$ python3 -q
>>> import numpy as np
>>> import numpy.linalg as la
>>> np.set_printoptions(precision=2, suppress=True, linewidth=200, floatmode="fixed")
>>> rd = lambda a: np.round(a, 2) + 0
>>> W0 = np.load("m.npy")
>>> print(W0)
[[ 3  4  5  6  7  8  9]
 [10 11 12 13 14 15 16]
 [17 18 19 20 21 22 23]]
>>> print(la.lstsq(W0[:-1].T, W0[-1])[2])
2
>>> print(np.allclose(W0[:-1].T @ la.lstsq(W0[:-1].T, W0[-1])[0], W0[-1]))
True
>>> print(np.unique(W0.round(6), axis=0).shape)
(3, 7)
>>> rk = la.matrix_rank(W0)
>>> print(rk)
2
>>> null = la.svd(W0)[2][rk:].T
>>> print(rd(null @ null.T))
[[ 0.54 -0.36 -0.25 -0.14 -0.04  0.07  0.18]
 [-0.36  0.71 -0.21 -0.14 -0.07  0.00  0.07]
 [-0.25 -0.21  0.82 -0.14 -0.11 -0.07 -0.04]
 [-0.14 -0.14 -0.14  0.86 -0.14 -0.14 -0.14]
 [-0.04 -0.07 -0.11 -0.14  0.82 -0.21 -0.25]
 [ 0.07  0.00 -0.07 -0.14 -0.21  0.71 -0.36]
 [ 0.18  0.07 -0.04 -0.14 -0.25 -0.36  0.54]]
>>> print([int(la.matrix_rank(W0[:i])) for i in range(1, len(W0) + 1)])
[1, 2, 2]
>>> print(la.matrix_rank(W0.T @ W0), la.matrix_rank(W0 @ W0.T))
2 2
>>> print([int(la.matrix_rank(W0[:, :j + 1])) for j in range(7)])
[1, 2, 2, 2, 2, 2, 2]
>>> K = np.load("test10.npy")
>>> print(K)
[[-0.50 -0.10 -0.40 -0.30  1.90 -0.30 -0.90 -1.50]
 [-1.00 -1.20  0.10  1.00  0.80  0.40 -0.60  2.00]
 [-0.10 -0.50  1.10 -1.40 -0.20  0.50 -0.10  1.00]
 [ 2.10  0.80  0.10  0.10  0.50  0.50  0.80 -0.10]
 [ 0.70 -1.30 -2.50  1.00  1.20 -0.90 -1.70  0.40]
 [-0.20  0.00 -0.60  1.80 -0.40 -1.90 -0.30  1.30]
 [-0.20  0.30 -0.60 -0.60 -1.80 -0.70  0.10  0.30]
 [ 0.60  0.50  1.00 -0.60  0.80  0.30 -1.50 -0.10]
 [ 0.56  0.58  1.07 -0.58  0.47  0.13 -1.78 -0.04]]
>>> P = K @ la.solve(K.T @ K, K.T)
>>> print(rd(P))
[[ 0.98 -0.01  0.00 -0.02  0.00  0.00  0.00  0.09 -0.08]
 [-0.01  0.99  0.00 -0.01  0.00  0.00  0.00  0.06 -0.05]
 [ 0.00  0.00  1.00  0.00  0.00  0.00  0.00  0.03 -0.02]
 [-0.02 -0.01  0.00  0.98  0.00  0.00  0.00  0.09 -0.08]
 [ 0.00  0.00  0.00  0.00  1.00  0.00  0.00 -0.02  0.02]
 [ 0.00  0.00  0.00  0.00  0.00  1.00  0.00 -0.02  0.02]
 [ 0.00  0.00  0.00  0.00  0.00  0.00  1.00  0.01 -0.01]
 [ 0.09  0.06  0.03  0.09 -0.02 -0.02  0.01  0.43  0.47]
 [-0.08 -0.05 -0.02 -0.08  0.02  0.02 -0.01  0.47  0.61]]
>>> print(rd(la.eigvalsh(P)))
[0.00 1.00 1.00 1.00 1.00 1.00 1.00 1.00 1.00]
>>> x = np.array([2, -8, 2, 1, 4, -7, 2, 4])
>>> a = np.maximum(K @ x, 0)
>>> print(np.flatnonzero(a > 1e-9))
[0 1 2 4 5]
>>> print(rd(np.maximum(K @ x, 0) - np.maximum(-K @ x, 0)))
[ 0.60 16.00  4.10 -2.20 17.10 16.50 -5.50 -3.70 -4.71]
>>> print(rd(K.T @ a))
[ -8.04 -43.54 -46.78  56.88  27.04 -38.47 -44.57  63.49]
>>> arr = np.load("block5.npy")
>>> print(arr)
[[1.00 0.20 0.04 0.01 0.00 0.00 0.00 0.00]
 [0.20 1.00 0.20 0.04 0.01 0.00 0.00 0.00]
 [0.04 0.20 1.00 0.20 0.04 0.01 0.00 0.00]
 [0.01 0.04 0.20 1.00 0.20 0.04 0.01 0.00]
 [0.00 0.01 0.04 0.20 1.00 0.20 0.04 0.01]
 [0.00 0.00 0.01 0.04 0.20 1.00 0.20 0.04]
 [0.00 0.00 0.00 0.01 0.04 0.20 1.00 0.20]
 [0.00 0.00 0.00 0.00 0.01 0.04 0.20 1.00]]
>>> # equal to its transpose
>>> L = la.cholesky(arr)
>>> print(rd(np.diag(L) ** 2))
[1.00 0.96 0.96 0.96 0.96 0.96 0.96 0.96]
>>> print(arr / np.sqrt(np.outer(np.diag(arr), np.diag(arr))))
[[1.00 0.20 0.04 0.01 0.00 0.00 0.00 0.00]
 [0.20 1.00 0.20 0.04 0.01 0.00 0.00 0.00]
 [0.04 0.20 1.00 0.20 0.04 0.01 0.00 0.00]
 [0.01 0.04 0.20 1.00 0.20 0.04 0.01 0.00]
 [0.00 0.01 0.04 0.20 1.00 0.20 0.04 0.01]
 [0.00 0.00 0.01 0.04 0.20 1.00 0.20 0.04]
 [0.00 0.00 0.00 0.01 0.04 0.20 1.00 0.20]
 [0.00 0.00 0.00 0.00 0.01 0.04 0.20 1.00]]
>>> print(la.eigvalsh(arr).min() > 0)
True
>>> print(rd(L))
[[1.00 0.00 0.00 0.00 0.00 0.00 0.00 0.00]
 [0.20 0.98 0.00 0.00 0.00 0.00 0.00 0.00]
 [0.04 0.20 0.98 0.00 0.00 0.00 0.00 0.00]
 [0.01 0.04 0.20 0.98 0.00 0.00 0.00 0.00]
 [0.00 0.01 0.04 0.20 0.98 0.00 0.00 0.00]
 [0.00 0.00 0.01 0.04 0.20 0.98 0.00 0.00]
 [0.00 0.00 0.00 0.01 0.04 0.20 0.98 0.00]
 [0.00 0.00 0.00 0.00 0.01 0.04 0.20 0.98]]
>>> F = np.loadtxt("w.csv", delimiter=",")
>>> print(F)
[[-2.00  0.00  0.00  0.00  0.00]
 [ 0.00 -2.00 -1.00 -8.00 -1.00]
 [ 0.00 -7.00 -5.00  9.00 -4.00]
 [ 0.00  4.00 -1.00  8.00 -4.00]
 [ 0.00 -2.00  0.00  0.00 -1.00]]
>>> O, V = la.qr(F[:, :2])[0], la.qr(F[:, 2:])[0]
>>> sv = la.svd(O.T @ V, compute_uv=False)
>>> print(rd(np.degrees(np.arccos(sv.clip(0, 1)))))
[22.66 90.00]
>>> print((sv > 0.9).sum())
1
>>> print(rd(la.norm(O @ O.T - V @ V.T, 2)))
1.0
>>> print(rd(sv))
[0.92 0.00]
>>> gram = F.T @ F
>>> print(la.matrix_rank(gram))
5
>>> print(gram)
[[  4.00   0.00   0.00   0.00   0.00]
 [  0.00  73.00  33.00 -15.00  16.00]
 [  0.00  33.00  27.00 -45.00  25.00]
 [  0.00 -15.00 -45.00 209.00 -60.00]
 [  0.00  16.00  25.00 -60.00  34.00]]
>>> print(rd(la.svd(F, compute_uv=False) ** 2))
[243.71  83.13  15.09   4.00   1.07]
>>> print(rd(la.eigvalsh(gram)[::-1]))
[243.71  83.13  15.09   4.00   1.07]
>>> print(rd(la.det(F[::-1])))
-1144.0
>>> M = np.array([[-2, -1, 3],
...     [2, 3, 1],
...     [0, -3, 2],
...     [-1, 2, -1],
...     [-2, 1, 1],
...     [1, -2, -3],
...     [3, 2, 3],
...     [2, 1, 0],
...     [-3, 3, -2]])
>>> print(M)
[[-2 -1  3]
 [ 2  3  1]
 [ 0 -3  2]
 [-1  2 -1]
 [-2  1  1]
 [ 1 -2 -3]
 [ 3  2  3]
 [ 2  1  0]
 [-3  3 -2]]
>>> x = np.array([5, 0, 0])
>>> target = M @ x
>>> print(target)
[-10  10   0  -5 -10   5  15  10 -15]
>>> print(rd(la.lstsq(M, target)[0]))
[5.00 0.00 0.00]
>>> print(rd(la.solve(M.T @ M, M.T @ target)))
[5.00 0.00 0.00]
>>> rng = np.random.default_rng(2916)
>>> target = target + 0.02 * rng.normal(size=9)
>>> print(rd(target))
[ -9.98   9.99  -0.02  -4.99 -10.00   4.97  14.99   9.99 -14.99]
>>> c, *_ = la.lstsq(M, target)
>>> print(c.round())
[5.00 0.00 0.00]
>>> print(rd(M.T @ (target - M @ c)))
[0.00 0.00 0.00]
>>> print(rd(c))
[4.99 0.00 0.00]
>>> A2 = np.array([[0, 2, 1], [2, 0, 1], [0, 2, 2], [0, 0, 0], [0, 1, 1]])
>>> print(np.einsum("ik,kj->ij", F, A2))
[[  0.00  -4.00  -2.00]
 [ -4.00  -3.00  -5.00]
 [-14.00 -14.00 -21.00]
 [  8.00  -6.00  -2.00]
 [ -4.00  -1.00  -3.00]]
>>> print(np.vstack([F, A2.T]).shape)
(8, 5)
>>> print(la.matrix_rank(F @ A2))
3
>>> print(F @ A2)
[[  0.00  -4.00  -2.00]
 [ -4.00  -3.00  -5.00]
 [-14.00 -14.00 -21.00]
 [  8.00  -6.00  -2.00]
 [ -4.00  -1.00  -3.00]]
>>> print(np.einsum("ij,ij->i", F, F))
[  4.00  70.00 171.00  97.00   5.00]
>>> z = rng.integers(0, 2, 7)
>>> feats = np.array([[3, 5, 5, 4, 0, 5, 2],
...     [1, 1, 2, 5, 2, 5, 5],
...     [3, 1, 1, 3, 1, 5, 0],
...     [3, 5, 4, 5, 3, 2, 1],
...     [0, 0, 1, 1, 2, 1, 2],
...     [3, 5, 1, 3, 5, 3, 1],
...     [0, 5, 5, 4, 2, 2, 2]]) * (z[:, None] == z)
>>> print(feats)
[[3 5 0 4 0 0 0]
 [1 1 0 5 2 0 0]
 [0 0 1 0 0 5 0]
 [3 5 0 5 3 0 0]
 [0 0 0 1 2 0 0]
 [0 0 1 0 0 3 1]
 [0 0 5 0 0 2 2]]
>>> # splits into 2 blocks
>>> O, V = la.qr(feats[:, :1])[0], la.qr(feats[:, 1:])[0]
>>> sv = la.svd(O.T @ V, compute_uv=False)
>>> print(rd(np.degrees(np.arccos(sv.clip(0, 1)))))
[0.37]
>>> print(rd(la.norm(O @ O.T - V @ V.T, 2)))
1.0
>>> print(rd(sv))
[1.00]
>>> print((sv > 0.9).sum())
1
>>> x = np.array([1, 2, 0, 1, 1, 1, 0])
>>> a = np.maximum(feats @ x, 0)
>>> print(feats * (a > 1e-9)[:, None])
[[3 5 0 4 0 0 0]
 [1 1 0 5 2 0 0]
 [0 0 1 0 0 5 0]
 [3 5 0 5 3 0 0]
 [0 0 0 1 2 0 0]
 [0 0 1 0 0 3 1]
 [0 0 5 0 0 2 2]]
>>> print(a)
[17 10  5 21  3  3  2]
>>> print(rd(np.tanh(feats @ x)))
[1.00 1.00 1.00 1.00 1.00 1.00 0.96]
>>> def softmax(z):
...     e = np.exp(z - z.max(axis=-1, keepdims=True))
...     return e / e.sum(axis=-1, keepdims=True)
... 
>>> print(rd(softmax(feats[0])))
[0.09 0.65 0.00 0.24 0.00 0.00 0.00]
>>> print(rd(softmax(feats[0] + -2)))
[0.09 0.65 0.00 0.24 0.00 0.00 0.00]
>>> att = feats @ feats.T / np.sqrt(7)
>>> print(rd(softmax(att)[0] @ feats))
[3.00 5.00 0.00 4.82 2.46 0.00 0.00]
>>> print(softmax(att).round(6).argmax(axis=1))
[3 3 2 3 3 2 6]
>>> u = np.array([5, 3, 8, 6, 7, 9, 6])
>>> A2 = feats + np.outer(u, np.eye(7)[3])
>>> print(la.matrix_rank(la.inv(A2) - la.inv(feats), tol=1e-8))
1
>>> print(la.matrix_rank(A2 - feats))
1
>>> A2 = feats / la.norm(feats, axis=1, keepdims=True)
>>> gram = A2 @ A2.T
>>> print(rd(gram[0]))
[1.00 0.71 0.00 0.93 0.25 0.00 0.00]
>>> print(rd(gram))
[[1.00 0.71 0.00 0.93 0.25 0.00 0.00]
 [0.71 1.00 0.00 0.85 0.72 0.00 0.00]
 [0.00 0.00 1.00 0.00 0.00 0.95 0.51]
 [0.93 0.85 0.00 1.00 0.60 0.00 0.00]
 [0.25 0.72 0.00 0.60 1.00 0.00 0.00]
 [0.00 0.00 0.95 0.00 0.00 1.00 0.68]
 [0.00 0.00 0.51 0.00 0.00 0.68 1.00]]
>>> mat = np.load("mat.npy")
>>> print(mat)
[[-3.00  1.00  0.00  0.00  0.00  0.00  0.00  0.00  0.00]
 [ 0.00 -3.00  1.00  0.00  0.00  0.00  0.00  0.00  0.00]
 [ 0.00  0.00 -3.00  1.00  0.00  0.00  0.00  0.00  0.00]
 [ 0.00  0.00  0.00 -3.00  1.00  0.00  0.00  0.00  0.00]
 [ 0.00  0.00  0.00  0.00 -3.00  1.00  0.00  0.00  0.00]
 [ 0.00  0.00  0.00  0.00  0.00 -3.00  1.00  0.00  0.00]
 [ 0.00  0.00  0.00  0.00  0.00  0.00 -3.00  1.00  0.00]
 [ 0.00  0.00  0.00  0.00  0.00  0.00  0.00 -3.00  1.00]
 [ 0.00  0.00  0.00  0.00  0.00  0.00  0.00  0.00 -3.00]]
>>> # triangular, det is the product of the diagonal
>>> x = np.array([2, 2, -4, -2, -2, -6, 4, 2, -1])
>>> print(la.norm(mat @ x) <= la.norm(mat, 2) * la.norm(x) + 1e-9)
True
>>> print(mat @ np.ones(9))
[-2.00 -2.00 -2.00 -2.00 -2.00 -2.00 -2.00 -2.00 -3.00]
>>> print(mat @ x)
[ -4.00 -10.00  10.00   4.00   0.00  22.00 -10.00  -7.00   3.00]
>>> print(mat * x)
[[ -6.00   2.00  -0.00  -0.00  -0.00  -0.00   0.00   0.00  -0.00]
 [  0.00  -6.00  -4.00  -0.00  -0.00  -0.00   0.00   0.00  -0.00]
 [  0.00   0.00  12.00  -2.00  -0.00  -0.00   0.00   0.00  -0.00]
 [  0.00   0.00  -0.00   6.00  -2.00  -0.00   0.00   0.00  -0.00]
 [  0.00   0.00  -0.00  -0.00   6.00  -6.00   0.00   0.00  -0.00]
 [  0.00   0.00  -0.00  -0.00  -0.00  18.00   4.00   0.00  -0.00]
 [  0.00   0.00  -0.00  -0.00  -0.00  -0.00 -12.00   2.00  -0.00]
 [  0.00   0.00  -0.00  -0.00  -0.00  -0.00   0.00  -6.00  -1.00]
 [  0.00   0.00  -0.00  -0.00  -0.00  -0.00   0.00   0.00   3.00]]
>>> print(np.sign((mat @ x).round(6)))
[-1.00 -1.00  1.00  1.00  0.00  1.00 -1.00 -1.00  1.00]
>>> print((mat @ x).argmax())
5
>>> print(rd(softmax(10 * mat[6])))
[0.00 0.00 0.00 0.00 0.00 0.00 0.00 1.00 0.00]
>>> att = mat @ mat.T / np.sqrt(9)
>>> print(rd(softmax(att)))
[[0.79 0.01 0.03 0.03 0.03 0.03 0.03 0.03 0.03]
 [0.01 0.81 0.01 0.03 0.03 0.03 0.03 0.03 0.03]
 [0.03 0.01 0.81 0.01 0.03 0.03 0.03 0.03 0.03]
 [0.03 0.03 0.01 0.81 0.01 0.03 0.03 0.03 0.03]
 [0.03 0.03 0.03 0.01 0.81 0.01 0.03 0.03 0.03]
 [0.03 0.03 0.03 0.03 0.01 0.81 0.01 0.03 0.03]
 [0.03 0.03 0.03 0.03 0.03 0.01 0.81 0.01 0.03]
 [0.03 0.03 0.03 0.03 0.03 0.03 0.01 0.81 0.01]
 [0.04 0.04 0.04 0.04 0.04 0.04 0.04 0.01 0.73]]
>>> print(rd(softmax(att + np.triu(np.full(att.shape, -np.inf), 1))))
[[1.00 0.00 0.00 0.00 0.00 0.00 0.00 0.00 0.00]
 [0.01 0.99 0.00 0.00 0.00 0.00 0.00 0.00 0.00]
 [0.03 0.01 0.95 0.00 0.00 0.00 0.00 0.00 0.00]
 [0.03 0.03 0.01 0.92 0.00 0.00 0.00 0.00 0.00]
 [0.03 0.03 0.03 0.01 0.89 0.00 0.00 0.00 0.00]
 [0.03 0.03 0.03 0.03 0.01 0.87 0.00 0.00 0.00]
 [0.03 0.03 0.03 0.03 0.03 0.01 0.84 0.00 0.00]
 [0.03 0.03 0.03 0.03 0.03 0.03 0.01 0.81 0.00]
 [0.04 0.04 0.04 0.04 0.04 0.04 0.04 0.01 0.73]]
>>> print(rd(la.det(mat)))
-19683.0
>>> print(mat @ mat)
[[ 9.00 -6.00  1.00  0.00  0.00  0.00  0.00  0.00  0.00]
 [ 0.00  9.00 -6.00  1.00  0.00  0.00  0.00  0.00  0.00]
 [ 0.00  0.00  9.00 -6.00  1.00  0.00  0.00  0.00  0.00]
 [ 0.00  0.00  0.00  9.00 -6.00  1.00  0.00  0.00  0.00]
 [ 0.00  0.00  0.00  0.00  9.00 -6.00  1.00  0.00  0.00]
 [ 0.00  0.00  0.00  0.00  0.00  9.00 -6.00  1.00  0.00]
 [ 0.00  0.00  0.00  0.00  0.00  0.00  9.00 -6.00  1.00]
 [ 0.00  0.00  0.00  0.00  0.00  0.00  0.00  9.00 -6.00]
 [ 0.00  0.00  0.00  0.00  0.00  0.00  0.00  0.00  9.00]]
>>> print(rd(np.abs(la.eigvals(mat)).max()))
3.0
>>> u = np.array([8, 5, 5])
>>> J = u[np.abs(np.subtract.outer(np.arange(3), np.arange(3)))]
>>> print(J)
[[8 5 5]
 [5 8 5]
 [5 5 8]]
>>> # symmetric, so the eigenvalues are real
>>> A2 = np.array([[3, 7], [1, 7]])
>>> W2 = np.kron(A2, J)
>>> print(la.matrix_rank(W2))
6
>>> print(rd(la.norm(W2, 2)), rd(la.norm(A2, 2) * la.norm(J, 2)))
185.46 185.46
>>> x = np.array([-3, 0, -1])
>>> target = J @ x
>>> print(target)
[-29 -20 -23]
>>> print(rd(la.solve(J.T, J[2])))
[0.00 0.00 1.00]
>>> print(rd(la.solve(J, target)))
[-3.00  0.00 -1.00]
>>> ev, V = la.eigh(J)
>>> print(rd(V.T @ V))
[[1.00 0.00 0.00]
 [0.00 1.00 0.00]
 [0.00 0.00 1.00]]
>>> print(rd(np.abs(V[:, -1])))
[0.58 0.58 0.58]
>>> print((ev > 1e-8).sum(), (ev < -1e-8).sum())
3 0
>>> print(ev.sum(), np.trace(J))
24.0 24
>>> print(rd(la.svd(J, compute_uv=False)))
[18.00  3.00  3.00]
>>> print(np.abs(V[:, -1]).round(6).argmax())
0
>>> print(rd(ev))
[ 3.00  3.00 18.00]
>>> print(rd(la.eigvalsh(J @ J)))
[  9.00   9.00 324.00]
>>> print(rd(V.T @ J @ V))
[[ 3.00  0.00  0.00]
 [ 0.00  3.00  0.00]
 [ 0.00  0.00 18.00]]
